$ ipython --no-banner

In [1]: import numpy as np

In [2]: import numpy.linalg as la

In [3]: np.set_printoptions(suppress=True, linewidth=100)

In [4]: E = np.load("x.npy")

In [5]: print(E)
[[  3   7   0]
 [  7  12   5]
 [ 11  14   7]
 [ 17  21  12]
 [ 25  23  14]
 [ 31  27  15]
 [ 31  28  18]
 [ 38  32  24]
 [ 47  39  26]
 [ 55  39  29]
 [ 57  42  31]
 [ 59  42  40]
 [ 65  46  43]
 [ 65  50  45]
 [ 68  55  50]
 [ 74  61  56]
 [ 75  61  56]
 [ 78  65  58]
 [ 82  65  64]
 [ 90  66  65]
 [ 97  73  67]
 [ 99  77  76]
 [102  77  77]
 [107  86  83]
 [108  95  91]
 [112  99  99]
 [117 104 107]]

In [6]: x0 = np.array([-5, -5, -5])

In [7]: a = np.maximum(E @ x0, 0)

In [8]: print(E.T @ a)
[0 0 0]

In [9]: print(np.flatnonzero(a > 1e-9))
[]

In [10]: print(np.maximum(E @ x0, 0) - np.maximum(-E @ x0, 0))
[  -50  -120  -160  -250  -310  -365  -385  -470  -560  -615  -650  -705  -770  -800  -865  -955
  -960 -1005 -1055 -1105 -1185 -1260 -1280 -1380 -1470 -1550 -1640]

In [11]: d = la.norm(E[:, None] - E[None], axis=-1)

In [12]: print(d[6].round(6).argsort(kind="stable")[:4])
[6 5 4 7]

In [13]: print(d.shape)
(27, 27)

In [14]: print(la.matrix_rank(d ** 2))
5

In [15]: print(np.unravel_index(d.round(6).argmax(), d.shape))
(np.int64(0), np.int64(26))

In [16]: print(d.mean(axis=1).argmax())
26

In [17]: feats = np.load("a.npy")

In [18]: print(feats)
[[0 1 1 0]
 [1 0 1 1]
 [1 1 0 0]
 [0 1 0 0]]

In [19]: w, vecs = la.eigh(feats)

In [20]: x0 = np.array([-4, -5, 0, 2])

In [21]: print(np.round(vecs * np.abs(w) @ vecs.T, 2))
[[ 1.27  0.33  0.27  0.45]
 [ 0.33  1.66  0.33 -0.12]
 [ 0.27  0.33  1.27  0.45]
 [ 0.45 -0.12  0.45  0.76]]

In [22]: print((np.sign(vecs[:, -1].round(6)) == np.sign(vecs[0, -1].round(6))).astype(int))
[1 1 1 1]

In [23]: print(np.round(la.eigvalsh(feats[1:, 1:]), 2))
[-1.41  0.    1.41]

In [24]: rng = np.random.default_rng(73319)

In [25]: z = rng.permutation(4)

In [26]: other = feats[:, z] * rng.choice([-1, 1], 4)

In [27]: print(other)
[[-1  0  1  0]
 [-1  1  0  1]
 [ 0  1  1  0]
 [ 0  0  1  0]]

In [28]: left, _, Vh = la.svd(feats.T @ other)

In [29]: print(z)
[2 0 1 3]

In [30]: print(np.round(left @ Vh, 2) + 0)
[[ 0.  1.  0.  0.]
 [ 0.  0.  1.  0.]
 [-1.  0.  0.  0.]
 [ 0.  0.  0.  1.]]

In [31]: print(np.round(la.eigvals(other).sum().real, 2))
1.0

In [32]: print(round(float(la.det(2 * other)), 2), round(float(la.det(other)), 2))
-16.0 -1.0

In [33]: print(np.kron(np.eye(2, dtype=int), other))
[[-1  0  1  0  0  0  0  0]
 [-1  1  0  1  0  0  0  0]
 [ 0  1  1  0  0  0  0  0]
 [ 0  0  1  0  0  0  0  0]
 [ 0  0  0  0 -1  0  1  0]
 [ 0  0  0  0 -1  1  0  1]
 [ 0  0  0  0  0  1  1  0]
 [ 0  0  0  0  0  0  1  0]]

In [34]: print(np.round(la.det(other[::-1]), 2))
-1.0

In [35]: print(np.round(la.eigvals(other), 2))
[-1.18+0.j    1.51+0.j    0.33+0.67j  0.33-0.67j]

In [36]: print(np.round(np.poly(other), 2))
[ 1. -1. -1.  1. -1.]

In [37]: print(np.all(la.eigvalsh(feats) > 0))
False

In [38]: proj = np.triu(np.array([[2, 2, -2, 3], [1, 3, 3, 1], [1, 1, 3, -2], [1, 1, 1, 0]]), 1) + np.eye(4)

In [39]: other = proj @ feats @ la.inv(proj)

In [40]: print(np.round(np.poly(other), 2) + 0)
[ 1.  0. -4. -2.  1.]

In [41]: print(np.trace(other), np.trace(feats))
0.0 0

In [42]: print(proj @ feats - feats @ proj)
[[ 0.  1. -1.  3.]
 [ 3.  2.  2. -1.]
 [ 0. -4. -1. -4.]
 [ 0.  0. -3. -1.]]

In [43]: print(other)
[[ 0.  2. -3. -6.]
 [ 4. -4. 21. 35.]
 [ 1. -3. 11. 22.]
 [ 0.  1. -3. -7.]]

In [44]: print(la.matrix_rank(other))
4

In [45]: other = np.array([[1, 1], [1, -1]])

In [46]: W0 = np.kron(other, np.kron(other, other))[rng.permutation(8)][:3]

In [47]: print(W0)
[[ 1 -1  1 -1 -1  1 -1  1]
 [ 1  1 -1 -1  1  1 -1 -1]
 [ 1 -1 -1  1 -1  1  1 -1]]

In [48]: G = W0.T @ W0

In [49]: print(G)
[[ 3 -1 -1 -1 -1  3 -1 -1]
 [-1  3 -1 -1  3 -1 -1 -1]
 [-1 -1  3 -1 -1 -1 -1  3]
 [-1 -1 -1  3 -1 -1  3 -1]
 [-1  3 -1 -1  3 -1 -1 -1]
 [ 3 -1 -1 -1 -1  3 -1 -1]
 [-1 -1 -1  3 -1 -1  3 -1]
 [-1 -1  3 -1 -1 -1 -1  3]]

In [50]: print(np.round(la.svd(W0, compute_uv=False) ** 2, 2))
[8. 8. 8.]

In [51]: print(np.diag(G))
[3 3 3 3 3 3 3 3]

In [52]: print(np.round(la.eigvalsh(G)[::-1], 2) + 0)
[8. 8. 8. 0. 0. 0. 0. 0.]

In [53]: print(np.trace(G), (W0 ** 2).sum())
24 24

In [54]: print((W0 @ W0.T).shape)
(3, 3)

In [55]: print(np.allclose(G, G.T))
True

In [56]: f = np.array([2, 1])

In [57]: print(np.polyval(f, W0[0]))
[ 3 -1  3 -1 -1  3 -1  3]

In [58]: print(np.convolve(W0[0], f))
[ 2 -1  1 -1 -3  1 -1  1  1]

In [59]: print(np.correlate(W0[0], W0[2], "full"))
[-1  2 -1  0  3 -6  3  0 -3  6 -3  0  1 -2  1]

In [60]: other = W0 + rng.integers(-2, 3, (3, 1)) @ rng.integers(-2, 3, (1, 8))

In [61]: print(other)
[[ 1  1 -1  0  1  0  0  1]
 [ 1 -1  1 -2 -1  2 -2 -1]
 [ 1 -1 -1  1 -1  1  1 -1]]

In [62]: print(np.round(la.svd(other - W0, compute_uv=False), 2) + 0)
[5.48 0.   0.  ]

In [63]: K = np.loadtxt("out11.csv", delimiter=",")

In [64]: print(K)
[[  5.57   1.55  -8.19]
 [ 11.44  -5.54   1.76]
 [ -1.48  -5.74  -2.08]
 [ -4.24  -3.4   -3.46]
 [ -5.52   3.86  -0.06]
 [  3.18  -1.76  -0.67]
 [  4.42  -5.89   1.84]
 [  6.08  -3.13  -0.78]
 [ -5.25  -0.2   -2.73]
 [  7.12  -1.41  -3.5 ]
 [ -3.69  -6.16  -1.52]
 [-11.11   0.09   9.57]
 [ -7.03   1.55   2.71]
 [ -1.06  -8.7   -3.5 ]
 [ -3.39   4.33  -3.92]
 [ -1.25   2.36   0.41]
 [  0.87  -3.47  -3.88]
 [  0.61   2.95  -0.54]
 [  5.86  -1.8   -7.96]
 [ -7.4   -3.02  -1.84]
 [  3.5   -0.43  -3.95]
 [  1.67   0.91   4.01]
 [  1.78   6.95   0.22]
 [ -3.92   1.47   0.2 ]]

In [65]: G = np.cov(K, rowvar=False)

In [66]: print(np.round(np.median(K, axis=0), 2))
[-0.23 -0.92 -1.15]

In [67]: print(np.argsort(-K.std(axis=0).round(6), kind="stable"))
[0 1 2]

In [68]: arr = np.loadtxt("block8.csv", delimiter=",")

In [69]: print(arr)
[[  7.07   2.37  -1.18]
 [  2.05   1.28  -1.14]
 [ -6.7    0.1    7.94]
 [ -6.67  -0.28   4.92]
 [  4.32   1.11   2.34]
 [ -0.16  -3.87   2.16]
 [  5.53   1.92  -4.39]
 [-15.07  -0.45   4.54]
 [ -0.61  -2.68  -0.57]
 [ -0.75   9.94  -2.57]
 [  5.08  -6.03   3.26]
 [  7.02  -3.63   9.66]
 [  2.06  11.97  -6.88]
 [  2.89   2.24  -3.46]
 [  2.51  -7.05   4.28]
 [  9.31  -0.84   2.18]
 [ -0.39  -2.7    3.64]
 [  7.77  -1.03   2.82]
 [  4.51  -0.43  -0.31]
 [ -5.82  -5.14   3.77]
 [  0.03  -0.15  -1.32]
 [  2.63   0.32  -2.61]
 [  2.5   -2.45   2.56]
 [ -1.14  -0.53   5.04]
 [ 11.17   5.33  -4.69]
 [ -5.73   1.9    8.09]]

In [70]: cen = arr - arr.mean(axis=1)
ValueError: operands could not be broadcast together with shapes (26,3) (26,) 


In [71]: cen = arr - arr.mean(axis=0)

In [72]: left, sv, Vh = la.svd(cen, full_matrices=False)

In [73]: print(np.searchsorted(np.cumsum(sv ** 2) / (sv ** 2).sum(), 0.9) + 1)
2

In [74]: print(np.round(np.abs(Vh[-1]), 2))
[0.21 0.63 0.75]

In [75]: print(np.round((sv ** 2).sum() ** 2 / (sv ** 4).sum(), 2))
2.18

In [76]: print(np.round(Vh[0] * np.sign(Vh[0, np.abs(Vh[0]).argmax()]), 2))
[ 0.81  0.32 -0.5 ]

In [77]: print(np.abs(left[:, 0]).argmax())
7

In [78]: print(sv.round(2))
[31.84 24.19 11.93]
